>>> import numpy as np
>>> from numpy import linalg as LA
>>> np.set_printoptions(precision=3, suppress=True, linewidth=100)
>>> K = np.tril(np.array([[1, 1, -1, -2, -2, -1],
...     [-1, 1, 1, 1, -1, 2],
...     [0, 1, 1, 0, 1, -2],
...     [-1, -1, -2, -1, -2, -2],
...     [2, 0, 2, 2, 0, -1],
...     [-2, -1, 1, -2, 1, 2]]), -1) + np.eye(6, dtype=int)
>>> K
array([[ 1,  0,  0,  0,  0,  0],
       [-1,  1,  0,  0,  0,  0],
       [ 0,  1,  1,  0,  0,  0],
       [-1, -1, -2,  1,  0,  0],
       [ 2,  0,  2,  2,  1,  0],
       [-2, -1,  1, -2,  1,  1]])
>>> def softmax(z):
...     e = np.exp(z - z.max(axis=-1, keepdims=True))
...     return e / e.sum(axis=-1, keepdims=True)
... 
>>> softmax(K[5] + -2)
array([0.015, 0.042, 0.309, 0.015, 0.309, 0.309])
>>> np.round(softmax(10 * K[5]), 3) + 0
array([0.   , 0.   , 0.333, 0.   , 0.333, 0.333])
>>> softmax(K[5])
array([0.015, 0.042, 0.309, 0.015, 0.309, 0.309])
>>> softmax(K).sum(axis=1)
array([1., 1., 1., 1., 1., 1.])
>>> S = K @ K.T / np.sqrt(6)
>>> softmax(S).round(6).argmax(axis=1)
array([4, 1, 2, 3, 4, 5])
>>> x = np.array([-1, 0, -1, 2, 2, 0])
>>> rhs = K @ x
>>> rhs
array([-1,  1, -1,  5,  2, -1])
>>> np.round(LA.solve(K, rhs), 3) + 0
array([-1.,  0., -1.,  2.,  2.,  0.])
>>> B = LA.inv(K)
>>> B.round(3) + 0
array([[ 1.,  0.,  0.,  0.,  0.,  0.],
       [ 1.,  1.,  0.,  0.,  0.,  0.],
       [-1., -1.,  1.,  0.,  0.,  0.],
       [ 0., -1.,  2.,  1.,  0.,  0.],
       [ 0.,  4., -6., -2.,  1.,  0.],
       [ 4., -4.,  9.,  4., -1.,  1.]])
>>> round(float(LA.cond(K)), 3)
59.914
>>> round(float(LA.slogdet(K)[0]), 3)
1.0
>>> np.allclose(B, K.T)
False
>>> np.round(LA.det(K) * B, 3) + 0
array([[ 1.,  0.,  0.,  0.,  0.,  0.],
       [ 1.,  1.,  0.,  0.,  0.,  0.],
       [-1., -1.,  1.,  0.,  0.,  0.],
       [ 0., -1.,  2.,  1.,  0.,  0.],
       [ 0.,  4., -6., -2.,  1.,  0.],
       [ 4., -4.,  9.,  4., -1.,  1.]])
>>> (np.abs(B) > 1e-9).astype(int)
array([[1, 0, 0, 0, 0, 0],
       [1, 1, 0, 0, 0, 0],
       [1, 1, 1, 0, 0, 0],
       [0, 1, 1, 1, 0, 0],
       [0, 1, 1, 1, 1, 0],
       [1, 1, 1, 1, 1, 1]])
>>> np.round(LA.inv(B), 3) + 0
array([[ 1.,  0.,  0.,  0.,  0.,  0.],
       [-1.,  1.,  0.,  0.,  0.,  0.],
       [ 0.,  1.,  1.,  0.,  0.,  0.],
       [-1., -1., -2.,  1.,  0.,  0.],
       [ 2.,  0.,  2.,  2.,  1.,  0.],
       [-2., -1.,  1., -2.,  1.,  1.]])
>>> round(float(LA.det(K) * LA.det(B)), 3)
1.0
